% python3 -q
>>> import numpy as np
>>> from numpy import linalg as LA
>>> np.set_printoptions(suppress=True, linewidth=100)
>>> def rnd(a):
...     return np.round(a, 2) + 0
... 
>>> A = np.load("m.npy")
>>> A
array([[-10.18,  -8.8 , -15.21],
       [-12.53, -17.52,  26.66],
       [  9.53,  -9.43,  12.17],
       [  9.89,  -2.33,  -1.9 ],
       [-23.02,  13.29, -17.79],
       [ -8.47,   1.54, -17.54],
       [ -2.27,   2.84, -14.92],
       [ -6.94,   7.94, -22.35],
       [  0.13, -11.33,  45.78],
       [ 11.51,   4.92,   4.81],
       [  3.58,  10.69,   6.56],
       [ -6.98, -12.84,  10.02],
       [ -2.87,  19.39, -44.57],
       [-18.61,  -7.8 , -16.53]])
>>> proj = A @ LA.solve(A.T @ A, A.T)
>>> rnd(proj @ A[:, 1])
array([ -8.8 , -17.52,  -9.43,  -2.33,  13.29,   1.54,   2.84,   7.94, -11.33,   4.92,  10.69,
       -12.84,  19.39,  -7.8 ])
>>> LA.matrix_rank(np.eye(14) - proj)
np.int64(11)
>>> Z = A[[11, 9]].astype(float)
>>> for _ in range(5):
...     labels = LA.norm(A[:, None] - Z, axis=-1).argmin(axis=1)
...     Z = np.array([A[labels == j].mean(axis=0) for j in range(2)])
... 
>>> labels
array([1, 0, 0, 1, 1, 1, 1, 1, 0, 1, 1, 0, 1, 1])
>>> np.abs(Z[1] - Z[0]).argmax()
np.int64(2)
>>> rnd(Z[1] - Z[0])
array([ -2.28,  16.95, -37.6 ])
>>> rnd(Z)
array([[ -2.46, -12.78,  23.66],
       [ -4.74,   4.17, -13.94]])
>>> np.bincount(labels)
array([ 4, 10])
>>> J = np.array([[0.6, 1.3, 1.1],
...     [-0.6, -1.3, -0.2],
...     [-0.6, -0.1, 0.0],
...     [0.5, 1.0, 1.4],
...     [0.8, 0.0, -1.4],
...     [1.6, -0.5, 0.9],
...     [-1.5, -0.5, -1.1],
...     [0.6, -0.7, -0.5],
...     [1.9, 0.7, -1.3],
...     [0.0, -0.8, 0.2],
...     [-1.6, -1.0, 0.2],
...     [0.8, 1.5, 0.8],
...     [-0.1, -1.0, -0.3],
...     [-0.4, -0.5, -0.2],
...     [0.2, 0.6, 0.4]])
>>> J[9] *= 5
>>> J
array([[ 0.6,  1.3,  1.1],
       [-0.6, -1.3, -0.2],
       [-0.6, -0.1,  0. ],
       [ 0.5,  1. ,  1.4],
       [ 0.8,  0. , -1.4],
       [ 1.6, -0.5,  0.9],
       [-1.5, -0.5, -1.1],
       [ 0.6, -0.7, -0.5],
       [ 1.9,  0.7, -1.3],
       [ 0. , -4. ,  1. ],
       [-1.6, -1. ,  0.2],
       [ 0.8,  1.5,  0.8],
       [-0.1, -1. , -0.3],
       [-0.4, -0.5, -0.2],
       [ 0.2,  0.6,  0.4]])
>>> Ac = J - J.mean(axis=0)
>>> U, sig, vt = LA.svd(Ac, full_matrices=False)
>>> np.abs(U[:, 0]).argmax()
np.int64(9)
>>> rnd(np.abs(vt[-1]))
array([0.73, 0.3 , 0.62])
>>> rnd(sig)
array([5.35, 3.41, 3.17])
>>> np.abs(vt[0]).argmax()
np.int64(1)
